% ipython --no-banner

In [1]: import numpy as np

In [2]: np.set_printoptions(precision=2, suppress=True, linewidth=120)

In [3]: rnd = lambda a: np.round(a, 2) + 0

In [4]: M2 = np.array([[9, -2, -8, -2], [-5, -3, 4, 7], [9, 1, -9, 6], [7, 1, -4, 3]])

In [5]: M2[-1] = M2[0]

In [6]: data = M2 + 0.3 * np.eye(4)

In [7]: data
Out[7]: 
array([[ 9.3, -2. , -8. , -2. ],
       [-5. , -2.7,  4. ,  7. ],
       [ 9. ,  1. , -8.7,  6. ],
       [ 9. , -2. , -8. , -1.7]])

In [8]: rng = np.random.default_rng(29)

In [9]: z = rng.permutation(4)

In [10]: M2 = data[:, z] * rng.choice([-1, 1], 4)

In [11]: print(M2)
[[-2.   8.   9.3 -2. ]
 [ 7.  -4.  -5.  -2.7]
 [ 6.   8.7  9.   1. ]
 [-1.7  8.   9.  -2. ]]

In [12]: Uu, _, Vh = np.linalg.svd(data.T @ M2)

In [13]: rnd(Uu @ Vh)
Out[13]: 
array([[ 0.,  0.,  1.,  0.],
       [ 0.,  0.,  0.,  1.],
       [ 0., -1.,  0.,  0.],
       [ 1.,  0.,  0.,  0.]])

In [14]: rnd(np.linalg.lstsq(data, M2)[0])
Out[14]: 
array([[ 0.,  0.,  1.,  0.],
       [ 0.,  0.,  0.,  1.],
       [ 0., -1.,  0.,  0.],
       [ 1.,  0.,  0.,  0.]])

In [15]: Q = data.astype(float).copy()

In [16]: for j in range(4):
    ...:     Q[:, j] -= Q[:, :j] @ (Q[:, :j].T @ Q[:, j])
    ...:     Q[:, j] /= np.linalg.norm(Q[:, j])
    ...: 

In [17]: rnd(Q)
Out[17]: 
array([[ 0.56, -0.39,  0.36,  0.64],
       [-0.3 , -0.75, -0.57,  0.14],
       [ 0.54,  0.37, -0.74,  0.16],
       [ 0.54, -0.39,  0.05, -0.74]])

In [18]: print(rnd(Q.T @ Q))
[[1. 0. 0. 0.]
 [0. 1. 0. 0.]
 [0. 0. 1. 0.]
 [0. 0. 0. 1.]]

In [19]: rnd(Q.T @ data)
Out[19]: 
array([[ 16.54,  -0.85, -14.8 ,  -0.9 ],
       [  0.  ,   3.95,  -0.03,  -1.59],
       [  0.  ,   0.  ,   0.87,  -9.22],
       [  0.  ,   0.  ,   0.  ,   1.87]])

In [20]: arr = np.load("test1.npy")

In [21]: arr
Out[21]: 
array([[ 2.,  4.,  0.,  0.,  0.],
       [ 4.,  0.,  4.,  0.,  0.],
       [ 0.,  4., -1.,  4.,  0.],
       [ 0.,  0.,  4.,  2.,  4.],
       [ 0.,  0.,  0.,  4., -1.]])

In [22]: # symmetric, so the eigenvalues are real

In [23]: M2 = arr / np.sqrt((arr ** 2).mean(axis=1, keepdims=True))

In [24]: M2[0]
Out[24]: array([1., 2., 0., 0., 0.])

In [25]: print(rnd(np.linalg.norm(M2, axis=1)))
[2.24 2.24 2.24 2.24 2.24]

In [26]: np.linalg.matrix_rank(M2) == np.linalg.matrix_rank(arr)
Out[26]: np.True_
